>>> import numpy as np
>>> np.set_printoptions(precision=1, suppress=True, linewidth=100, sign=" ")
>>> rd = lambda a: np.round(a, 1) + 0
>>> data = np.loadtxt("arr.csv", delimiter=",")
>>> data
array([[ 0.1, -2.5, -1.3,  3. ,  0.2,  1.2,  2.1,  0. ,  0.4,  1.9, -1.8],
       [ 2. , -0.3,  1.1, -1.9, -0.3, -1.5, -0.6,  2.1,  0.1, -1.6,  1.4],
       [-1.6,  1.9, -0.6, -0.7,  1. ,  0.5, -0.7, -1.2, -0.5, -0.6,  0.1],
       [-1.3,  0.9,  0. , -0.6,  0.7, -0.4, -1.3, -1.2,  0.2,  1.1,  1.1],
       [-1.2,  1. , -1. ,  0.7,  0.1,  0.6,  0.1, -2.4,  0. ,  0.9, -0.5],
       [ 0.2, -0.7, -0.6, -1. , -1.4, -0.4, -0.6, -0.3,  0.5,  0.5,  0.7],
       [-0.8, -0.4, -1.2, -0.1,  0.1,  0.3,  0.6, -0.6,  0.6,  0.3,  0.1],
       [-0.2,  0.5,  0.3, -1.4,  0. , -0.4, -0.9,  1. ,  0.5,  0.2,  0.7],
       [ 0.6, -0.4,  0.5,  1.1,  1.3,  0.4,  0.9,  1. , -0.1, -0.3, -0.4],
       [-0.2, -1.5, -1.8,  0.6, -1.8,  0.5,  0.5, -1.4,  1.2,  3. , -1. ],
       [-1.4, -2.2, -1.8,  1.5, -0.2,  0.9,  1.4, -0.5,  0.3,  0.9, -0.2],
       [-1.7,  0.7, -0.8,  0.7, -1.8,  0. , -1.3, -2.8,  0.2,  2.2, -0.4],
       [-1.8,  3.2,  1.9, -1.3, -0.1, -0.7, -2.4, -1.2, -1. , -1.4,  1.1],
       [ 2.7, -2.3,  0.3,  1.8,  1. ,  0.5,  2.3,  2.3,  0.1,  0.1, -1.7],
       [ 0.8, -0.9, -0.6, -0.5, -1.9, -0.6,  0.1,  0.1,  0.8,  0.6,  0.1],
       [-0.6,  1.1, -0.1,  0.4,  0.7,  0.5,  0. , -0.5, -0.9, -1.5, -0.6],
       [ 0. ,  0.8,  1.2, -0.9, -0.3, -0.2, -0.7,  0.2, -0.4, -0.5,  0.3],
       [-0.2,  0. ,  0.1,  0.6, -0.5,  0.2, -0.1,  0.1,  0. , -0.1, -0.4],
       [ 0.2, -1.9, -1.5,  0.8, -0.6,  0.7,  1.9,  0.5,  0.3,  0. , -0.6],
       [ 3.4, -0.7,  0.5, -1.4, -1.4, -1.5, -0.6,  0.9,  1.1,  1.1, -0.2],
       [ 2.3, -1.1,  1. ,  0. , -0.8, -0.9,  0. ,  1.6,  0.2, -0.7, -0.1],
       [ 1.2, -1. ,  1.1,  0.4,  0.7, -0.2, -0.4,  1.6,  0.7,  1.2, -0.2],
       [ 1.8,  0.8,  1.6, -0.4,  0.6, -0.4, -0.4,  1.3, -0.6, -1.4, -0.1],
       [-1.8,  1.6,  0.5,  0. ,  1.3,  0.3, -0.8, -1.8, -0.2,  0.8,  0.4],
       [ 1.9, -1.3, -0.5,  0.3, -1.1, -0.4,  0.7,  0.5,  0.6,  0.1, -0.6],
       [-4. ,  1. , -0.3,  2.2,  2. ,  1.3, -0.5, -2.2, -0.9,  1.4, -0.2],
       [-1.2, -1. , -2.2,  0.9,  0.1,  1. ,  1.7, -0.8,  0.4,  1. , -0.5],
       [ 2.7, -3.3,  0.2,  1.8,  2.5,  0.3,  2.7,  3.9,  0.1, -0.9, -0.3],
       [ 0.6,  1.1,  1.1, -1.7, -1.3, -1.3, -1.8, -0.6,  0.3, -0.2,  1. ],
       [ 2.5, -2.3, -1.5, -0.2, -0.5,  0.1,  2.3,  1. ,  1. ,  0. , -0.5],
       [-0.3,  0.8, -0.7, -0.8, -1.2,  0.3,  0.3, -1. ,  0.2,  0.4, -0.1]])
>>> hat = data @ np.linalg.solve(data.T @ data, data.T)
>>> rd(hat @ data[:, 4])
array([ 0.2, -0.3,  1. ,  0.7,  0.1, -1.4,  0.1,  0. ,  1.3, -1.8, -0.2, -1.8, -0.1,  1. , -1.9,
        0.7, -0.3, -0.5, -0.6, -1.4, -0.8,  0.7,  0.6,  1.3, -1.1,  2. ,  0.1,  2.5, -1.3, -0.5,
       -1.2])
>>> rd(np.trace(hat))
np.float64(11.0)
>>> print(np.allclose(hat @ hat, hat))
True
